$ ipython --no-banner

In [1]: import numpy as np

In [2]: np.set_printoptions(precision=2, suppress=True, linewidth=100)

In [3]: rnd = lambda a: np.round(a, 2) + 0

In [4]: J = np.array([[-3, 12, 15, 9, 15],
   ...:     [-3, 12, 15, 9, 15],
   ...:     [-1, 4, 5, 3, 5],
   ...:     [0, 0, 0, 0, 0],
   ...:     [0, 0, 0, 0, 0],
   ...:     [0, 0, 0, 0, 0],
   ...:     [-2, 8, 10, 6, 10],
   ...:     [-2, 8, 10, 6, 10],
   ...:     [-1, 4, 5, 3, 5],
   ...:     [0, 0, 0, 0, 0],
   ...:     [-1, 4, 5, 3, 5]])

In [5]: rnd(np.linalg.norm(J, 2) / np.linalg.norm(J))
Out[5]: np.float64(1.0)

In [6]: Uu, s, VT = np.linalg.svd(J)

In [7]: rnd(s)
Out[7]: array([46.95,  0.  ,  0.  ,  0.  ,  0.  ])

In [8]: np.argmax(s[:-1] / (s[1:] + 1e-6)) + 1
Out[8]: np.int64(1)

In [9]: B = Uu[:, :1] @ np.diag(s[:1]) @ VT[:1]

In [10]: rnd(np.linalg.norm(J - B, 2)), rnd(s[1])
Out[10]: (np.float64(0.0), np.float64(0.0))

In [11]: rnd(np.abs(J - B).max())
Out[11]: np.float64(0.0)

In [12]: rnd(np.linalg.norm(J - B) / np.linalg.norm(J))
Out[12]: np.float64(0.0)

In [13]: np.linalg.matrix_rank(J, rtol=0.05)
Out[13]: np.int64(1)

In [14]: rnd(B)
Out[14]: 
array([[-3., 12., 15.,  9., 15.],
       [-3., 12., 15.,  9., 15.],
       [-1.,  4.,  5.,  3.,  5.],
       [ 0.,  0.,  0.,  0.,  0.],
       [ 0.,  0.,  0.,  0.,  0.],
       [ 0.,  0.,  0.,  0.,  0.],
       [-2.,  8., 10.,  6., 10.],
       [-2.,  8., 10.,  6., 10.],
       [-1.,  4.,  5.,  3.,  5.],
       [ 0.,  0.,  0.,  0.,  0.],
       [-1.,  4.,  5.,  3.,  5.]])

In [15]: Ac = J - J.mean(axis=0)

In [16]: evecs = np.linalg.svd(Ac)[2][:1]

In [17]: B = Ac - Ac @ evecs.T @ evecs

In [18]: rnd(B.std(axis=0))
Out[18]: array([0., 0., 0., 0., 0.])

In [19]: np.linalg.norm(B, axis=1).round(6).argmax()
Out[19]: np.int64(0)

In [20]: rnd((Ac @ evecs.T).std(axis=0))
Out[20]: array([9.71])

In [21]: rnd(np.linalg.norm(B) / np.linalg.norm(Ac))
Out[21]: np.float64(0.0)

In [22]: rnd(np.diag(evecs.T @ evecs))
Out[22]: array([0.01, 0.21, 0.33, 0.12, 0.33])

In [23]: E = np.array([[0, 9, 1], [0, 0, 6], [0, 0, 0]])

In [24]: x = np.array([2, -3, -2])

In [25]: E @ x
Out[25]: array([-29, -12,   0])

In [26]: (E * x).sum(axis=1)
Out[26]: array([-29, -12,   0])

In [27]: np.einsum("ij,j->i", E, x)
Out[27]: array([-29, -12,   0])

In [28]: np.prod(np.diag(E)), rnd(np.linalg.det(E))
Out[28]: (np.int64(0), np.float64(0.0))

In [29]: [int(np.linalg.matrix_rank(np.linalg.matrix_power(E, p))) for p in range(1, 4)]
Out[29]: [2, 1, 0]

In [30]: print(np.linalg.matrix_power(E - np.diag(np.diag(E)), 3))
[[0 0 0]
 [0 0 0]
 [0 0 0]]

In [31]: np.linalg.matrix_rank(E - E[0, 0] * np.eye(3))
Out[31]: np.int64(2)

In [32]: E @ E
Out[32]: 
array([[ 0,  0, 54],
       [ 0,  0,  0],
       [ 0,  0,  0]])

In [33]: rk = np.linalg.matrix_rank(E)

In [34]: rk
Out[34]: np.int64(2)

In [35]: null = np.linalg.svd(E)[2][rk:].T

In [36]: null.shape
Out[36]: (3, 1)

In [37]: np.allclose(E @ null, 0)
Out[37]: True

In [38]: null @ null.T
Out[38]: 
array([[1., 0., 0.],
       [0., 0., 0.],
       [0., 0., 0.]])

In [39]: print(E @ null)
[[0.]
 [0.]
 [0.]]

In [40]: null[:, 0] / null[np.abs(null[:, 0]).round(6).argmax(), 0]
Out[40]: array([ 1., -0., -0.])

In [41]: B = np.array([[5, 2, -5, 0, -1, 1, 3, -5, -5, 1],
    ...:     [3, 0, 3, -3, -2, -3, 0, 2, -3, -5],
    ...:     [0, -5, 4, -2, 5, 5, 3, 3, 1, 3],
    ...:     [2, 5, 2, -2, -5, 4, -2, -1, -2, 1],
    ...:     [-3, 3, 1, 3, 4, 1, 2, 1, 3, -3],
    ...:     [-5, -1, 5, -4, -5, 4, 1, -1, 0, -4],
    ...:     [0, 4, 2, -2, 3, -4, 5, -2, -5, -5],
    ...:     [1, -2, 5, -2, -5, 4, 3, -4, -1, -3],
    ...:     [4, -4, -2, -3, -4, -4, 5, 1, -5, 4],
    ...:     [5, 4, 1, 1, -2, 4, -5, 1, 4, -4]])

In [42]: K = np.triu(B)

In [43]: K
Out[43]: 
array([[ 5,  2, -5,  0, -1,  1,  3, -5, -5,  1],
       [ 0,  0,  3, -3, -2, -3,  0,  2, -3, -5],
       [ 0,  0,  4, -2,  5,  5,  3,  3,  1,  3],
       [ 0,  0,  0, -2, -5,  4, -2, -1, -2,  1],
       [ 0,  0,  0,  0,  4,  1,  2,  1,  3, -3],
       [ 0,  0,  0,  0,  0,  4,  1, -1,  0, -4],
       [ 0,  0,  0,  0,  0,  0,  5, -2, -5, -5],
       [ 0,  0,  0,  0,  0,  0,  0, -4, -1, -3],
       [ 0,  0,  0,  0,  0,  0,  0,  0, -5,  4],
       [ 0,  0,  0,  0,  0,  0,  0,  0,  0, -4]])

In [44]: np.allclose(K[:-1].T @ np.linalg.lstsq(K[:-1].T, K[-1])[0], K[-1])
Out[44]: True

In [45]: np.abs(np.diag(np.linalg.qr(K)[1])) > 1e-9
Out[45]: array([ True, False,  True,  True,  True,  True,  True,  True,  True,  True])

In [46]: print(np.unique(K.round(6), axis=0).shape)
(10, 10)

In [47]: rnd(K @ np.linalg.pinv(K) @ K)
Out[47]: 
array([[ 5.,  2., -5.,  0., -1.,  1.,  3., -5., -5.,  1.],
       [ 0.,  0.,  3., -3., -2., -3.,  0.,  2., -3., -5.],
       [ 0.,  0.,  4., -2.,  5.,  5.,  3.,  3.,  1.,  3.],
       [ 0.,  0.,  0., -2., -5.,  4., -2., -1., -2.,  1.],
       [ 0.,  0.,  0.,  0.,  4.,  1.,  2.,  1.,  3., -3.],
       [ 0.,  0.,  0.,  0.,  0.,  4.,  1., -1.,  0., -4.],
       [ 0.,  0.,  0.,  0.,  0.,  0.,  5., -2., -5., -5.],
       [ 0.,  0.,  0.,  0.,  0.,  0.,  0., -4., -1., -3.],
       [ 0.,  0.,  0.,  0.,  0.,  0.,  0.,  0., -5.,  4.],
       [ 0.,  0.,  0.,  0.,  0.,  0.,  0.,  0.,  0., -4.]])

In [48]: np.linalg.lstsq(K[:-1].T, K[-1])[2]
Out[48]: np.int32(9)

In [49]: print(np.argsort(-np.linalg.norm(K, axis=0).round(6), kind="stable")[:3])
[9 8 4]

In [50]: np.linalg.matrix_rank(K, rtol=0.1)
Out[50]: np.int64(8)

In [51]: F = np.load("arr.npy")

In [52]: F
Out[52]: 
array([[3., 1., 0., 0.],
       [0., 3., 1., 0.],
       [0., 0., 3., 1.],
       [0., 0., 0., 3.]])

In [53]: # triangular

In [54]: Uu, s, VT = np.linalg.svd(F, full_matrices=False)

In [55]: rnd(Uu.T @ Uu)
Out[55]: 
array([[1., 0., 0., 0.],
       [0., 1., 0., 0.],
       [0., 0., 1., 0.],
       [0., 0., 0., 1.]])

In [56]: rnd(s)
Out[56]: array([3.84, 3.39, 2.79, 2.23])

In [57]: Uu.shape, s.shape, VT.shape
Out[57]: ((4, 4), (4,), (4, 4))

In [58]: rnd(s / s[0])
Out[58]: array([1.  , 0.88, 0.73, 0.58])

In [59]: np.allclose(Uu * s @ VT, F)
Out[59]: True

In [60]: rnd(np.abs(VT[0]))
Out[60]: array([0.31, 0.59, 0.63, 0.4 ])

In [61]: (s > 1e-8).sum()
Out[61]: np.int64(4)

In [62]: Uu, s, VT = np.linalg.svd(K)

In [63]: rnd(s)
Out[63]: array([13.71, 11.59, 10.19,  8.34,  7.3 ,  3.73,  2.72,  1.79,  0.71,  0.  ])

In [64]: print(np.argmax(s[:-1] / (s[1:] + 1e-6)) + 1)
9

In [65]: B = Uu[:, :9] @ np.diag(s[:9]) @ VT[:9]

In [66]: rnd(np.linalg.norm(K - B) / np.linalg.norm(K))
Out[66]: np.float64(0.0)

In [67]: np.linalg.matrix_rank(B)
Out[67]: np.int64(9)

In [68]: rnd(np.abs(K - B).max())
Out[68]: np.float64(0.0)

In [69]: np.linalg.matrix_rank(K, rtol=0.05)
Out[69]: np.int64(9)

In [70]: print(rnd(np.linalg.norm(K - B, 2)), rnd(s[9]))
0.0 0.0

In [71]: W0 = np.load("a.npy")

In [72]: print(W0)
[[-3  2 -3  2]
 [ 2 -3  2 -3]
 [-3  2 -3  2]
 [ 2 -3  2 -3]]

In [73]: rk = np.linalg.matrix_rank(W0)

In [74]: rk
Out[74]: np.int64(2)

In [75]: null = np.linalg.svd(W0)[2][rk:].T

In [76]: rnd(W0 @ null)
Out[76]: 
array([[0., 0.],
       [0., 0.],
       [0., 0.],
       [0., 0.]])

In [77]: [int(np.linalg.matrix_rank(W0[:, :j + 1])) for j in range(4)]
Out[77]: [1, 2, 2, 2]

In [78]: print([int(np.linalg.matrix_rank(W0[:i])) for i in range(1, len(W0) + 1)])
[1, 2, 2, 2]

In [79]: r0, v = W0[3], W0[0]

In [80]: r0 @ v
Out[80]: np.int64(-24)

In [81]: r0 @ r0
Out[81]: np.int64(26)

In [82]: pr = (r0 @ v) / (r0 @ r0) * r0

In [83]: rnd(pr)
Out[83]: array([-1.85,  2.77, -1.85,  2.77])

In [84]: rnd(v - pr)
Out[84]: array([-1.15, -0.77, -1.15, -0.77])

In [85]: evals, evecs = np.linalg.eigh(W0)

In [86]: np.unique(evals.round(6) + 0, return_counts=True)[1]
Out[86]: array([1, 1, 2])

In [87]: rnd(np.linalg.eigvalsh(W0 + -3 * np.eye(4)))
Out[87]: array([-13.,  -5.,  -3.,  -3.])

In [88]: rnd(evals.sum()), np.trace(W0)
Out[88]: (np.float64(-12.0), np.int64(-12))

In [89]: print(rnd(evals))
[-10.  -2.   0.   0.]

In [90]: print(rnd(evecs.T @ W0 @ evecs))
[[-10.   0.   0.   0.]
 [  0.  -2.   0.   0.]
 [  0.   0.   0.   0.]
 [  0.   0.   0.   0.]]

In [91]: rnd(np.linalg.eigvalsh(W0 @ W0))
Out[91]: array([  0.,   0.,   4., 100.])

In [92]: print(rnd(np.linalg.svd(W0, compute_uv=False)))
[10.  2.  0.  0.]

In [93]: feats = np.loadtxt("run3.csv", delimiter=",")

In [94]: print(feats)
[[ -2.   3.   1.]
 [ -4.   4.   1.]
 [ -4.   3.  -2.]
 [ -3.   1.  -4.]
 [ -3.  -1.  -6.]
 [ -2.  -1.  -3.]
 [  1.  -3.  -5.]
 [ -2.  -1.  -4.]
 [ -1.  -2.  -3.]
 [ -4.  -3.  -2.]
 [ -2.   0.   1.]
 [ -4.   2.   3.]
 [ -2.   0.   5.]
 [  0.   1.   5.]
 [  1.   4.   8.]
 [  1.   2.   7.]
 [  3.   4.   6.]
 [  5.   7.   3.]
 [  7.  10.   1.]
 [  6.  11.  -1.]
 [  7.  11.  -3.]
 [  7.  12.  -4.]
 [ 10.  15.  -7.]
 [ 11.  13. -10.]
 [ 12.  10. -13.]
 [ 10.   7. -14.]
 [ 13.   5. -14.]
 [ 10.   7. -12.]]

In [95]: d = np.linalg.norm(feats[:, None] - feats[None], axis=-1)

In [96]: d.mean(axis=1).argmax()
Out[96]: np.int64(26)

In [97]: d.shape
Out[97]: (28, 28)

In [98]: W1 = np.array([[0, 2, 0, 0, 0], [0, 3, 3, 1, 0], [0, 0, 3, 0, 3]])

In [99]: b = np.array([2, 1, 1, 1, 1])

In [100]: H = np.maximum(feats @ W1 + b, 0)

In [101]: (H > 0).astype(int)
Out[101]: 
array([[1, 1, 1, 1, 1],
       [1, 1, 1, 1, 1],
       [1, 1, 1, 1, 0],
       [1, 0, 0, 1, 0],
       [1, 0, 0, 0, 0],
       [1, 0, 0, 0, 0],
       [1, 0, 0, 0, 0],
       [1, 0, 0, 0, 0],
       [1, 0, 0, 0, 0],
       [1, 0, 0, 0, 0],
       [1, 0, 1, 1, 1],
       [1, 0, 1, 1, 1],
       [1, 0, 1, 1, 1],
       [1, 1, 1, 1, 1],
       [1, 1, 1, 1, 1],
       [1, 1, 1, 1, 1],
       [1, 1, 1, 1, 1],
       [1, 1, 1, 1, 1],
       [1, 1, 1, 1, 1],
       [1, 1, 1, 1, 0],
       [1, 1, 1, 1, 0],
       [1, 1, 1, 1, 0],
       [1, 1, 1, 1, 0],
       [1, 1, 1, 1, 0],
       [1, 1, 0, 1, 0],
       [1, 1, 0, 1, 0],
       [1, 1, 0, 1, 0],
       [1, 1, 0, 1, 0]])

In [102]: rnd((H > 0).mean(axis=0))
Out[102]: array([1.  , 0.64, 0.61, 0.79, 0.39])

In [103]: basis = np.array([[3, 1, -3], [-2, -1, 1], [-3, -2, -3], [-1, 0, 3], [-1, 1, 2]])

In [104]: W1 @ basis
Out[104]: 
array([[ -4,  -2,   2],
       [-16,  -9,  -3],
       [-12,  -3,  -3]])

In [105]: B = np.c_[feats[:, :2] @ np.array([[0, 1], [0, 0]]), np.array([0, 3, -3, 0, -1, 0, 3, 1, -2, 1, 0, 3, -1, -1, 1, 2, -1, 1, 1, -3, 1, -3, -2, 0, -3, 3, 1, -2])]

In [106]: print(B)
[[ 0. -2.  0.]
 [ 0. -4.  3.]
 [ 0. -4. -3.]
 [ 0. -3.  0.]
 [ 0. -3. -1.]
 [ 0. -2.  0.]
 [ 0.  1.  3.]
 [ 0. -2.  1.]
 [ 0. -1. -2.]
 [ 0. -4.  1.]
 [ 0. -2.  0.]
 [ 0. -4.  3.]
 [ 0. -2. -1.]
 [ 0.  0. -1.]
 [ 0.  1.  1.]
 [ 0.  1.  2.]
 [ 0.  3. -1.]
 [ 0.  5.  1.]
 [ 0.  7.  1.]
 [ 0.  6. -3.]
 [ 0.  7.  1.]
 [ 0.  7. -3.]
 [ 0. 10. -2.]
 [ 0. 11.  0.]
 [ 0. 12. -3.]
 [ 0. 10.  3.]
 [ 0. 13.  1.]
 [ 0. 10. -2.]]

In [107]: print(np.linalg.matrix_rank(np.c_[feats, B]))
4

In [108]: rnd(np.linalg.norm(np.linalg.qr(feats)[0].T @ B, axis=0) ** 2 / ((B ** 2).sum(axis=0) + 1e-12))
Out[108]: array([0.  , 1.  , 0.06])
